% ipython --no-banner

In [1]: import numpy as np

In [2]: np.set_printoptions(precision=3, suppress=True, linewidth=200, sign=" ")

In [3]: m1 = np.array([[-0.3, 1.5, 1.1, -0.8, -2.4, 18.0],
   ...:     [0.1, -0.1, 0.2, 0.6, 0.1, -2.0],
   ...:     [-0.5, -1.7, -0.6, 0.0, -0.8, 3.0],
   ...:     [-0.7, 1.0, -0.3, -0.3, -0.7, -17.0],
   ...:     [-0.7, 0.9, -0.4, 0.6, -1.7, -16.0]])

In [4]: # column 5 is much longer than the rest

In [5]: x = np.array([3, 7, 7, 4, 1, 2])

In [6]: a = np.maximum(m1 @ x, 0)

In [7]: print(np.tanh(m1 @ x))
[ 1.    -0.462 -1.    -1.    -1.   ]

In [8]: print(np.maximum(m1 @ x, 0) - np.maximum(-m1 @ x, 0))
[ 47.7  -0.5 -12.4 -33.1 -29.9]

In [9]: print(a)
[ 47.7   0.    0.    0.    0. ]

In [10]: left, sigma, VT = np.linalg.svd(m1, full_matrices=False)

In [11]: print(np.round(VT @ VT.T, 3) + 0)
[[ 1.  0.  0.  0.  0.]
 [ 0.  1.  0.  0.  0.]
 [ 0.  0.  1.  0.  0.]
 [ 0.  0.  0.  1.  0.]
 [ 0.  0.  0.  0.  1.]]

In [12]: print(sigma / sigma[0])
[ 1.     0.127  0.07   0.031  0.008]

In [13]: print(np.round(left.T @ m1 @ VT.T, 3) + 0)
[[ 29.73    0.      0.      0.      0.   ]
 [  0.      3.775   0.      0.      0.   ]
 [  0.      0.      2.09    0.      0.   ]
 [  0.      0.      0.      0.924   0.   ]
 [  0.      0.      0.      0.      0.246]]

In [14]: print(np.round(np.sqrt((sigma ** 2).sum()), 3), round(float(np.linalg.norm(m1)), 3))
30.056 30.056

In [15]: M = np.load("data.npy")

In [16]: print(M)
[[ 1 -1  1 -1]
 [ 1  0  0  0]
 [ 1  1  1  1]
 [ 1  2  4  8]
 [ 1  3  9 27]]

In [17]: Y = np.array([[3, 0, 1], [3, 0, 3], [2, 2, 0], [0, 3, 0]])

In [18]: print(np.einsum("ik,kj->ji", M, Y))
[[ 2  3  8 17 30]
 [-1  0  5 32 99]
 [-2  1  4  7 10]]

In [19]: print(np.vstack([M, Y.T]).shape)
(8, 4)

In [20]: print(np.linalg.matrix_rank(np.vstack([M, Y.T])))
4

In [21]: np.einsum("ij,ij->", M, Y)
ValueError: operands could not be broadcast together with remapped shapes [original->remapped]: (5,4)->(5,4) (4,3)->(4,3) 


In [22]: print(np.einsum("ik,kj->ij", M, Y))
[[ 2 -1 -2]
 [ 3  0  1]
 [ 8  5  4]
 [17 32  7]
 [30 99 10]]

In [23]: Y @ M
ValueError: matmul: Input operand 1 has a mismatch in its core dimension 0, with gufunc signature (n?,k),(k,m?)->(n?,m?) (size 5 is different from 3)


In [24]: q, vecs = np.linalg.qr(M[:, :3])[0], np.linalg.qr(M[:, 3:])[0]

In [25]: sigma = np.linalg.svd(q.T @ vecs, compute_uv=False)

In [26]: print(round(float(np.linalg.norm(q @ q.T - vecs @ vecs.T, 2)), 3))
1.0

In [27]: print((sigma > 0.9).sum())
1

In [28]: Y = M / np.linalg.norm(M, axis=1, keepdims=True)

In [29]: C2 = Y @ Y.T

In [30]: print(C2)
[[ 1.     0.5    0.    -0.271 -0.349]
 [ 0.5    1.     0.5    0.108  0.035]
 [ 0.     0.5    1.     0.813  0.698]
 [-0.271  0.108  0.813  1.     0.981]
 [-0.349  0.035  0.698  0.981  1.   ]]

In [31]: print(round(float(np.degrees(np.arccos(np.clip(C2[3, 0], -1, 1)))), 3))
105.733

In [32]: print((np.abs(C2) > 0.9).astype(int))
[[ 1  0  0  0  0]
 [ 0  1  0  0  0]
 [ 0  0  1  0  0]
 [ 0  0  0  1  1]
 [ 0  0  0  1  1]]

In [33]: print(np.linalg.norm(Y, axis=1))
[ 1.  1.  1.  1.  1.]

In [34]: q = M.astype(float).copy()

In [35]: for j in range(4):
    ...:     q[:, j] -= q[:, :j] @ (q[:, :j].T @ q[:, j])
    ...:     q[:, j] /= np.linalg.norm(q[:, j])
    ...: 

In [36]: print(np.round(q.T @ M, 3) + 0)
[[  2.236   2.236   6.708  15.652]
 [  0.      3.162   6.325  20.239]
 [  0.      0.      3.742  11.225]
 [  0.      0.      0.      3.795]]

In [37]: print(np.round(q.T @ q, 3) + 0)
[[ 1.  0.  0.  0.]
 [ 0.  1.  0.  0.]
 [ 0.  0.  1.  0.]
 [ 0.  0.  0.  1.]]

In [38]: print(q.round(3) + 0)
[[ 0.447 -0.632  0.535 -0.316]
 [ 0.447 -0.316 -0.267  0.632]
 [ 0.447  0.    -0.535  0.   ]
 [ 0.447  0.316 -0.267 -0.632]
 [ 0.447  0.632  0.535  0.316]]

In [39]: Y = np.c_[M[:, :1] @ np.array([[-1]]), np.array([-2, 1, -1, -2, -2])]

In [40]: print(Y)
[[-1 -2]
 [-1  1]
 [-1 -1]
 [-1 -2]
 [-1 -2]]

In [41]: print(np.linalg.matrix_rank(Y))
2

In [42]: print(np.round(np.linalg.lstsq(M, Y[:, 0])[0], 3) + 0)
[-1.  0.  0.  0.]

In [43]: print(np.round(np.linalg.norm(Y - M @ np.linalg.lstsq(M, Y)[0], axis=0), 3) + 0)
[ 0.     0.717]

In [44]: print(np.linalg.matrix_rank(np.c_[M, Y]))
5

In [45]: print(np.linalg.norm(np.linalg.qr(M)[0].T @ Y, axis=0) ** 2 / ((Y ** 2).sum(axis=0) + 1e-12))
[ 1.     0.963]

In [46]: rng = np.random.default_rng(321244)

In [47]: theta = np.sort(rng.uniform(-2, 2, 20))

In [48]: F = np.c_[theta, theta ** 2, theta ** 3] @ np.array([[0, -3, -4, 2, 0], [0, -1, -5, -1, -5], [-1, -1, -5, 4, -2]])

In [49]: print(F)
[[  4.745   6.962  16.327 -25.163  -4.629]
 [  4.512   6.739  15.518 -24.084  -4.629]
 [  2.012   4.205   7.141 -12.166  -3.945]
 [  0.259   1.765   1.813  -2.718  -1.514]
 [  0.199   1.61    1.627  -2.306  -1.307]
 [  0.185   1.568   1.579  -2.201  -1.252]
 [  0.131   1.397   1.397  -1.798  -1.028]
 [  0.053   1.036   1.059  -1.099  -0.596]
 [  0.048   1.004   1.031  -1.047  -0.562]
 [  0.026   0.825   0.874  -0.781  -0.385]
 [  0.021   0.771   0.826  -0.71   -0.337]
 [  0.003   0.4     0.472  -0.308  -0.091]
 [ -0.013  -0.765  -1.265   0.462  -0.296]
 [ -0.191  -2.249  -4.914   1.583  -2.039]
 [ -0.243  -2.505  -5.66    1.831  -2.434]
 [ -0.564  -3.725  -9.536   3.225  -4.54 ]
 [ -0.64   -3.969 -10.362   3.542  -4.994]
 [ -1.174  -5.451 -15.651   5.692  -7.911]
 [ -4.178 -11.604 -40.305  17.34  -21.327]
 [ -4.809 -12.722 -45.041  19.762 -23.863]]

In [50]: C2 = np.cov(F, rowvar=False)

In [51]: print(C2.shape)
(5, 5)

In [52]: print(np.polyfit(F[:, 2], F[:, 0], 1))
[ 0.133  0.571]

In [53]: labels = F[:, 2] > np.median(F[:, 2])

In [54]: r0 = F[labels].mean(axis=0) - F[~labels].mean(axis=0)

In [55]: print(np.argsort(-np.abs(r0).round(6), kind="stable"))
[ 2  3  1  4  0]

In [56]: print(((F - F.mean(axis=0)) @ r0 > 0).astype(int))
[ 1  1  1  1  1  1  1  1  1  1  1  1  1  0  0  0  0  0  0  0]

In [57]: print(r0)
[  2.396   6.893  17.98  -12.578   4.799]

In [58]: print(labels.astype(int))
[ 1  1  1  1  1  1  1  1  1  1  0  0  0  0  0  0  0  0  0  0]

In [59]: X = np.loadtxt("block10.csv", delimiter=",")

In [60]: print(X)
[[-2. -1.  0.  1.]
 [ 2.  3.  4.  5.]
 [ 6.  7.  8.  9.]
 [10. 11. 12. 13.]
 [14. 15. 16. 17.]
 [18. 19. 20. 21.]]

In [61]: w1 = np.array([[0, 0, 1], [0, 0, 0], [0, 0, 1], [2, 2, 1], [2, 2, 1], [0, 0, 2]])

In [62]: coef = np.array([4, 1, 4])

In [63]: hid = np.maximum(m1 @ w1 + coef, 0)

In [64]: print((hid > 0).mean(axis=0))
[ 0.8  0.2  0.6]

In [65]: print(np.linalg.matrix_rank(hid))
3

In [66]: print(hid)
[[  0.    0.   37.6]
 [  5.4   2.4   1. ]
 [  2.4   0.    8.1]
 [  2.    0.    0. ]
 [  1.8   0.    0. ]]

In [67]: C = np.array([[2, 3, -4], [1, -5, 5], [3, -5, 1]])

In [68]: print((hid @ C).round(6).argmax(axis=1))
[ 0  0  0  1  1]
